$ python -q
>>> import numpy as np
>>> import numpy.linalg as la
>>> np.set_printoptions(suppress=True, linewidth=140)
>>> F = np.loadtxt("out19.csv", delimiter=",")
>>> F
array([[-0.9,  0. , -1. ],
       [-1.1,  0. , -1.1],
       [-1.1,  0. , -1.2],
       [-1.1, -0.1, -1.1],
       [-1.1,  0. , -0.9],
       [-1.1,  0. , -0.9],
       [-1. ,  0. , -1. ],
       [-1. ,  0.1, -1. ],
       [ 0. , -1. ,  2.2],
       [ 0.1, -1. ,  1.8],
       [-0.1, -1.1,  2. ],
       [ 0. , -0.9,  2.1],
       [-0.2, -1.1,  1.9],
       [-0.1, -0.9,  1.9],
       [ 0. , -1. ,  2.2],
       [ 0.1, -1. ,  2. ]])
>>> # rows 4 and 5 are equal
>>> hat = F @ la.solve(F.T @ F, F.T)
>>> np.allclose(hat @ hat, hat)
True
>>> np.round(np.diag(hat), 1)
array([0.1, 0.1, 0.2, 0.2, 0.2, 0.2, 0.1, 0.2, 0.2, 0.3, 0.2, 0.3, 0.2, 0.2, 0.2, 0.2])
>>> np.round(la.eigvalsh(hat), 1) + 0
array([0., 0., 0., 0., 0., 0., 0., 0., 0., 0., 0., 0., 0., 1., 1., 1.])
>>> Uu, sv, Vh = la.svd(F)
>>> sv.round(1)
array([7. , 3. , 0.3])
>>> np.argmax(sv[:-1] / (sv[1:] + 1e-6)) + 1
np.int64(2)
>>> A2 = Uu[:, :2] @ np.diag(sv[:2]) @ Vh[:2]
>>> round(np.abs(F - A2).max(), 1)
np.float64(0.1)
>>> np.round(la.norm(F - A2, 2), 1), round(sv[2], 1)
(np.float64(0.3), np.float64(0.3))
>>> x0 = np.array([1, -2, 1])
>>> rhs = F @ x0
>>> np.round(la.pinv(F) @ F, 1) + 0
array([[1., 0., 0.],
       [0., 1., 0.],
       [0., 0., 1.]])
>>> rhs.round(1)
array([-1.9, -2.2, -2.3, -2. , -2. , -2. , -2. , -2.2,  4.2,  3.9,  4.1,  3.9,  3.9,  3.6,  4.2,  4.1])
>>> rng = np.random.default_rng(139167)
>>> rhs = rhs + 0.1 * rng.normal(size=16)
>>> rhs.round(1)
array([-1.9, -2.2, -2.4, -2. , -1.8, -2. , -2. , -2.1,  4.2,  3.9,  4.2,  3.9,  4. ,  3.6,  4.1,  4.2])
>>> c, *_ = la.lstsq(F, rhs)
>>> np.round(F.T @ (rhs - F @ c), 1) + 0
array([0., 0., 0.])
>>> Ac = F - F.mean(axis=1)
Traceback (most recent call last):
  File "<python-input-25>", line 1, in <module>
    Ac = F - F.mean(axis=1)
         ~~^~~~~~~~~~~~~~~~
ValueError: operands could not be broadcast together with shapes (16,3) (16,) 
>>> Ac = F - F.mean(axis=0)
>>> Uu, sv, Vh = la.svd(Ac, full_matrices=False)
>>> np.round(Ac.mean(axis=0), 1) + 0
array([0., 0., 0.])
>>> sv.round(1)
array([6.7, 0.3, 0.3])
>>> np.round(Vh[0] * np.sign(Vh[0, np.abs(Vh[0]).argmax()]), 1)
array([ 0.3, -0.3,  0.9])
>>> np.round(np.abs(Vh[-1]), 1)
array([0.4, 0.8, 0.4])
>>> np.round(sv ** 2 / (sv ** 2).sum(), 1) + 0
array([1., 0., 0.])
>>> la.matrix_rank(Ac)
np.int64(3)
>>> X = rng.normal(size=(11, 3)) + 5 * np.array([3, 1, 0])
>>> X.round(1)
array([[14.3,  3.8, -0.2],
       [15.5,  5.7, -0.5],
       [14.6,  4.3, -0.5],
       [15.3,  5.4, -0.6],
       [15. ,  5.8,  0.6],
       [17.2,  4.6, -0.8],
       [15.4,  2.7,  0.3],
       [16.4,  4.1, -0.5],
       [14.8,  5. , -1.6],
       [16.2,  4.9, -1.8],
       [15. ,  4.9, -1.3]])
>>> q, vecs = la.qr(X[:, :2])[0], la.qr(X[:, 2:])[0]
>>> sv = la.svd(q.T @ vecs, compute_uv=False)
>>> (sv > 0.9).sum()
np.int64(0)
>>> np.round(la.norm(q @ q.T - vecs @ vecs.T, 2), 1)
np.float64(1.0)
>>> sv.round(1)
array([0.7])
>>> np.round(np.degrees(np.arccos(sv.clip(0, 1))), 1)
array([46.9])
>>> labels = rng.integers(0, 3, 3)
>>> W0 = np.array([[9, 1, 6], [6, 9, -7], [-1, 2, -5]]) * (labels[:, None] == labels)
>>> W0
array([[ 9,  0,  6],
       [ 0,  9,  0],
       [-1,  0, -5]])
>>> np.round(np.poly(W0), 1)
array([  1., -13.,  -3., 351.])
>>> np.round(la.det(W0[::-1]), 1)
np.float64(351.0)
>>> np.einsum("ii->", W0)
np.int64(13)
>>> np.einsum("ij,ji->", W0, W0)
np.int64(175)
>>> np.kron(np.eye(2, dtype=int), W0)
array([[ 9,  0,  6,  0,  0,  0],
       [ 0,  9,  0,  0,  0,  0],
       [-1,  0, -5,  0,  0,  0],
       [ 0,  0,  0,  9,  0,  6],
       [ 0,  0,  0,  0,  9,  0],
       [ 0,  0,  0, -1,  0, -5]])
>>> np.round(la.eigvals(W0).sum().real, 1)
np.float64(13.0)
>>> np.round(la.eigvals(W0), 1)
array([ 8.6, -4.6,  9. ])
>>> x0 = np.array([1, 0, 3])
>>> W0 @ (2 * x0)
array([ 54,   0, -32])
>>> W0 @ np.ones(3)
array([15.,  9., -6.])
>>> (W0 * x0).sum(axis=1)
array([ 27,   0, -16])
>>> W0 * x0
array([[  9,   0,  18],
       [  0,   0,   0],
       [ -1,   0, -15]])
>>> np.einsum("ij,j->i", W0, x0)
array([ 27,   0, -16])
>>> np.sign((W0 @ x0).round(6))
array([ 1,  0, -1])
>>> (W0 @ x0).argmax()
np.int64(0)
>>> A2 = np.array([[-2, 2, 8], [8, -2, -6], [5, 5, 3]])
>>> W0 @ A2
array([[ 12,  48,  90],
       [ 72, -18, -54],
       [-23, -27, -23]])
>>> np.einsum("ik,kj->ji", W0, A2)
array([[ 12,  72, -23],
       [ 48, -18, -27],
       [ 90, -54, -23]])
>>> np.vstack([W0, A2.T]).shape
(6, 3)
>>> np.einsum("ij->j", W0)
array([8, 9, 1])
>>> np.einsum("ik,kj->ij", W0, A2)
array([[ 12,  48,  90],
       [ 72, -18, -54],
       [-23, -27, -23]])
>>> np.einsum("ij,ij->i", W0, W0)
array([117,  81,  26])
>>> (W0 != 0).astype(int)
array([[1, 0, 1],
       [0, 1, 0],
       [1, 0, 1]])
>>> W0 @ W0
array([[75,  0, 24],
       [ 0, 81,  0],
       [-4,  0, 19]])
>>> K = np.load("layer2.npy")
>>> K
array([[ 1.9,  2.1,  1.9],
       [ 0.7,  0.8,  0.8],
       [ 0. , -0.1, -0.2],
       [-0.1,  0. , -0.4],
       [-1.3, -1.1, -1.1],
       [-0.5, -0.4, -0.4],
       [-0.6, -0.7, -0.6],
       [-0.3, -0.3, -0.3],
       [-1.4, -1.2, -1.4],
       [ 0.6,  0.5,  0.4],
       [-0.6, -0.6, -0.5],
       [-0.9, -0.7, -0.9]])
>>> Uu, sv, Vh = la.svd(K)
>>> np.argmax(sv[:-1] / (sv[1:] + 1e-6)) + 1
np.int64(1)
>>> A2 = Uu[:, :1] @ np.diag(sv[:1]) @ Vh[:1]
>>> A2.round(1)
array([[ 2. ,  2. ,  1.9],
       [ 0.8,  0.8,  0.8],
       [-0.1, -0.1, -0.1],
       [-0.2, -0.2, -0.2],
       [-1.2, -1.2, -1.2],
       [-0.4, -0.4, -0.4],
       [-0.6, -0.6, -0.6],
       [-0.3, -0.3, -0.3],
       [-1.4, -1.3, -1.3],
       [ 0.5,  0.5,  0.5],
       [-0.6, -0.6, -0.6],
       [-0.8, -0.8, -0.8]])
>>> round(la.norm(K - A2, 2), 1), round(sv[1], 1)
(np.float64(0.4), np.float64(0.4))
>>> Uu, sv, Vh = la.svd(A2)
>>> vecs = Vh[:(sv > 1e-8).sum()]
>>> x0 = A2[1] + 5 * A2[0] + rng.integers(2) * np.eye(3)[1]
>>> x0.round(1)
array([10.8, 11.5, 10.5])
>>> np.round(vecs.T @ vecs, 1)
array([[0.3, 0.3, 0.3],
       [0.3, 0.3, 0.3],
       [0.3, 0.3, 0.3]])
>>> la.cond(K) > 100
np.False_
>>> [round(float(x), 1) for x in la.svd(K, compute_uv=False)[:3]]
[5.4, 0.4, 0.3]
>>> round(la.norm(K, 2) / la.norm(K), 1)
np.float64(1.0)
>>> Ac = K - K.mean(axis=0)
>>> Uu, sv, Vh = la.svd(Ac, full_matrices=False)
>>> np.round(Ac.mean(axis=0), 1) + 0
array([0., 0., 0.])
>>> sv.round(1)
array([5.2, 0.4, 0.3])
>>> np.round(Vh[0] * np.sign(Vh[0, np.abs(Vh[0]).argmax()]), 1)
array([0.6, 0.6, 0.6])
>>> np.round(np.abs(Vh[-1]), 1) + 0
array([0.7, 0.7, 0. ])
>>> A = np.loadtxt("arr.csv", delimiter=",")
>>> A
array([[-1. , -0.9, -0.4],
       [ 0.7,  0.9, -0.9],
       [ 0. , -1.6,  0. ],
       [-1.6,  1. , -0.4],
       [ 0.1,  0.5,  0. ],
       [-2. , -0.5,  0.5],
       [ 0.1, -1.4, -0.2],
       [ 0.4,  1.7, -0.1],
       [ 0.2,  1. , -0.1],
       [ 0. ,  1.3,  0.8],
       [-0.5,  1.1,  0.7],
       [-0.8, -0.5,  0.7],
       [-1.5,  0.8,  1.2],
       [ 0.1,  0.5,  0.1],
       [ 0.7,  0.5,  0.5],
       [-0.7,  0.1, -1.9],
       [ 1.4, -1. ,  2.4],
       [ 0.6, -1.2, -0.5],
       [-0.5, -1.1, -0.1],
       [ 1.4, -0.2, -0.8],
       [ 0. ,  0.9, -1.6],
       [-0.4, -0.9,  1.1]])
>>> labels = A[:, 0] > np.median(A[:, 0])
>>> f = A[labels].mean(axis=0) - A[~labels].mean(axis=0)
>>> f.round(1) + 0
array([1.3, 0.2, 0. ])
>>> mat = np.load("m.npy")
>>> mat
array([[ 0,  2, -6],
       [-2,  0,  2],
       [ 6, -2,  0]])
>>> # antisymmetric, zero diagonal
>>> la.lstsq(mat[:-1].T, mat[-1])[2]
np.int32(2)
>>> np.abs(np.diag(la.qr(mat)[1])) > 1e-9
array([ True,  True, False])
>>> round(float(np.trace(la.pinv(mat) @ mat)), 1)
2.0
>>> x0 = np.array([-2, 1, 0])
>>> np.round(K @ x0, 1)
array([-1.7, -0.6, -0.1,  0.2,  1.5,  0.6,  0.5,  0.3,  1.6, -0.7,  0.6,  1.1])
>>> np.round(K @ (2 * x0), 1)
array([-3.4, -1.2, -0.2,  0.4,  3. ,  1.2,  1. ,  0.6,  3.2, -1.4,  1.2,  2.2])
>>> la.norm(K @ x0) <= la.norm(K, 2) * la.norm(x0) + 1e-9
np.True_
>>> x0 = np.array([2, 3, 2])
>>> np.round(la.svd(mat, compute_uv=False), 1) + 0
array([6.6, 6.6, 0. ])
>>> q = la.solve(np.eye(3) - mat, np.eye(3) + mat)
>>> np.round(q @ q.T, 1) + 0
array([[1., 0., 0.],
       [0., 1., 0.],
       [0., 0., 1.]])
>>> rank = la.matrix_rank(mat)
>>> rank
np.int64(2)
>>> N = la.svd(mat)[2][rank:].T
>>> [int(la.matrix_rank(np.delete(mat, i, axis=0))) for i in range(3)]
[2, 2, 2]
>>> np.round(mat @ N, 1) + 0
array([[0.],
       [0.],
       [0.]])
>>> la.matrix_rank(mat.T @ mat), la.matrix_rank(mat @ mat.T)
(np.int64(2), np.int64(2))
>>> arr = np.loadtxt("mat.csv", delimiter=",")
>>> arr.round(1)
array([[ 0.7, -0.2, -0.4],
       [-0.2,  0.8, -0.3],
       [-0.4, -0.3,  0.5]])
>>> hat = np.triu(np.array([[0, -2, -2], [0, 0, 1], [-1, 3, -1]]), 1) + np.eye(3)
>>> A2 = hat @ arr @ la.inv(hat)
>>> np.round(hat @ arr - arr @ hat, 1)
array([[ 1.3,  0.3,  1.2],
       [-0.4, -0.8, -0.8],
       [ 0. , -0.8, -0.5]])
>>> A2.round(1)
array([[ 2. ,  2.7,  0.5],
       [-0.6, -0.8, -0.3],
       [-0.4, -1.1,  0.8]])
>>> np.round(np.trace(A2), 1), np.round(np.trace(arr), 1)
(np.float64(2.0), np.float64(2.0))
>>> x0 = np.array([3, 0, 2])
>>> np.round(np.eye(3) - arr, 1)
array([[0.3, 0.2, 0.4],
       [0.2, 0.2, 0.3],
       [0.4, 0.3, 0.5]])
>>> np.round(arr @ x0, 1)
array([ 1.3, -1.3, -0.2])
>>> labels = K[:, 0] > np.median(K[:, 0])
>>> f = K[labels].mean(axis=0) - K[~labels].mean(axis=0)
>>> f.round(1)
array([1.3, 1.3, 1.2])
>>> labels.astype(int)
array([1, 1, 1, 1, 0, 0, 0, 1, 0, 1, 0, 0])
>>> round((((K - K.mean(axis=0)) @ f > 0) == labels).mean(), 1)
np.float64(0.9)
>>> sv = 10 * 0.5 ** np.arange(3)
>>> m1 = rng.normal(size=(26, 3)) * rng.permutation(sv)
>>> m1.round(1)
array([[ -4.2,   0.9,  11.1],
       [  3.1,  -1.5,  -3.4],
       [  1.8,   2.7,  -6.1],
       [ -3.2,   2.2, -10.5],
       [ 10.3,  -1.1,  -3.7],
       [ -1.4,  -1.5,  13.8],
       [  2.8,  -3.1, -12.6],
       [ -2.3,  -0.9,  -3.9],
       [  2.9,   3.6,  -0.6],
       [ -5.3,  -1.9, -17.4],
       [ -6.9,   9.3,   6.5],
       [ -0.8,  -1.9,   1.6],
       [  6.2,   0.7, -13.6],
       [ -1.3,   3.5,  -2. ],
       [-10.8,  -1.3, -15.3],
       [  4.3,  -2. , -11.8],
       [  3.5,   1.7, -12.4],
       [  7.2,   1.4,  -2.2],
       [  6.6,  -0.3, -17.9],
       [  9.3,  -3.4, -16.3],
       [ -9.8,  -1.7,   3.3],
       [ -0.4,   4. , -23.1],
       [  4.5,   0.7, -15.8],
       [  3.7,  -3.4,   0.2],
       [  1.9,   1.7,  10.6],
       [ -5.5,   6.2,  -7.9]])
>>> C2 = np.cov(K, rowvar=False)
>>> np.argsort(-K.std(axis=0).round(6), kind="stable")
array([0, 1, 2])
>>> np.argwhere(np.triu(np.abs(np.corrcoef(K.T)) > 0.8, 1))
array([[0, 1],
       [0, 2],
       [1, 2]])
>>> np.round(la.eigvalsh(C2)[::-1], 1) + 0
array([2.5, 0. , 0. ])
>>> np.round(K.std(axis=0), 1)
array([0.9, 0.9, 0.9])
